% python3 -q
>>> import numpy as np
>>> np.set_printoptions(suppress=True, linewidth=160)
>>> E = np.cumsum(np.array([[3, -1, -5],
...     [2, 5, 1],
...     [-4, -3, -5],
...     [-2, 3, 5],
...     [-5, -1, 2],
...     [-3, 3, -4],
...     [3, 2, 5],
...     [1, 0, -3],
...     [-2, -1, -3],
...     [5, -4, 4],
...     [3, -3, 0],
...     [-5, 3, -1],
...     [-4, 2, -2],
...     [3, 3, -3],
...     [0, -4, -3],
...     [3, 0, 5],
...     [3, 4, 1],
...     [-3, -1, -1],
...     [1, -3, -2],
...     [-2, 3, 0],
...     [0, -3, -5],
...     [5, -3, -5],
...     [2, 0, 4],
...     [-1, 2, -2],
...     [3, 2, -4],
...     [-3, 2, -4],
...     [-2, -3, -2],
...     [-1, 5, 1],
...     [4, 0, 0],
...     [5, 4, 1]]), axis=0)
>>> print(E)
[[  3  -1  -5]
 [  5   4  -4]
 [  1   1  -9]
 [ -1   4  -4]
 [ -6   3  -2]
 [ -9   6  -6]
 [ -6   8  -1]
 [ -5   8  -4]
 [ -7   7  -7]
 [ -2   3  -3]
 [  1   0  -3]
 [ -4   3  -4]
 [ -8   5  -6]
 [ -5   8  -9]
 [ -5   4 -12]
 [ -2   4  -7]
 [  1   8  -6]
 [ -2   7  -7]
 [ -1   4  -9]
 [ -3   7  -9]
 [ -3   4 -14]
 [  2   1 -19]
 [  4   1 -15]
 [  3   3 -17]
 [  6   5 -21]
 [  3   7 -25]
 [  1   4 -27]
 [  0   9 -26]
 [  4   9 -26]
 [  9  13 -25]]
>>> other = np.c_[E[:, :2] @ np.array([[8, 2], [1, 7]]), np.array([2, 0, 2, -1, -1, 0, -2, 0, 1, -1, -2, 0, 0, -1, -1, 0, 2, -2, 0, -1, 1, 0, -1, -1, 1, -2, -1, 0, 2, -1])]
>>> print(other)
[[ 23  -1   2]
 [ 44  38   0]
 [  9   9   2]
 [ -4  26  -1]
 [-45   9  -1]
 [-66  24   0]
 [-40  44  -2]
 [-32  46   0]
 [-49  35   1]
 [-13  17  -1]
 [  8   2  -2]
 [-29  13   0]
 [-59  19   0]
 [-32  46  -1]
 [-36  18  -1]
 [-12  24   0]
 [ 16  58   2]
 [ -9  45  -2]
 [ -4  26   0]
 [-17  43  -1]
 [-20  22   1]
 [ 17  11   0]
 [ 33  15  -1]
 [ 27  27  -1]
 [ 53  47   1]
 [ 31  55  -2]
 [ 12  30  -1]
 [  9  63   0]
 [ 41  71   2]
 [ 85 109  -1]]
>>> print(np.round(np.linalg.lstsq(E, other[:, 0])[0], 2) + 0)
[8. 1. 0.]
>>> print(np.linalg.matrix_rank(np.c_[E, other]))
4
>>> print(np.round(np.linalg.norm(np.linalg.qr(E)[0].T @ other, axis=0) ** 2 / ((other ** 2).sum(axis=0) + 1e-12), 2))
[1.   1.   0.06]
>>> x = np.array([8, 3, -9])
>>> target = E @ x
>>> print(target)
[ 66  88  92  40 -21   0 -15  20  28  20  35  13   5  65  80  59  86  68  85  78 114 190 170 186 252 270 263 261 293 336]
>>> rng = np.random.default_rng(88082)
>>> target = target + 0.1 * rng.normal(size=30)
>>> print(target.round(2))
[ 65.83  87.81  91.83  39.97 -20.91   0.14 -14.74  19.93  27.98  19.99  35.07  12.84   4.89  64.99  80.12  59.12  86.03  67.92  85.03  77.86 113.99 190.03
 169.99 186.06 252.04 270.2  263.   261.01 293.07 336.18]
>>> coef, *_ = np.linalg.lstsq(E, target)
>>> print(np.round(E.T @ (target - E @ coef), 2) + 0)
[0. 0. 0.]
>>> print(coef.round(2))
[ 8.  3. -9.]
>>> print(round(float(np.linalg.norm(target - E @ coef)), 2))
0.59
>>> print([round(float(np.linalg.norm(np.linalg.solve(E.T @ E + lam * np.eye(3), E.T @ target))), 2) for lam in (0, 1, 10, 100)])
[12.41, 12.4, 12.3, 11.54]
>>> idx = E[:, 2] > np.median(E[:, 2])
>>> u = E[idx].mean(axis=0) - E[~idx].mean(axis=0)
>>> print(np.argsort(-np.abs(u).round(6), kind="stable"))
[2 0 1]
>>> print(((E - E.mean(axis=0)) @ u > 0).astype(int))
[1 1 1 1 1 1 1 1 1 1 1 1 1 1 1 1 1 1 1 1 0 0 0 0 0 0 0 0 0 0]
>>> print(round(float((((E - E.mean(axis=0)) @ u > 0) == idx).mean()), 2))
0.83
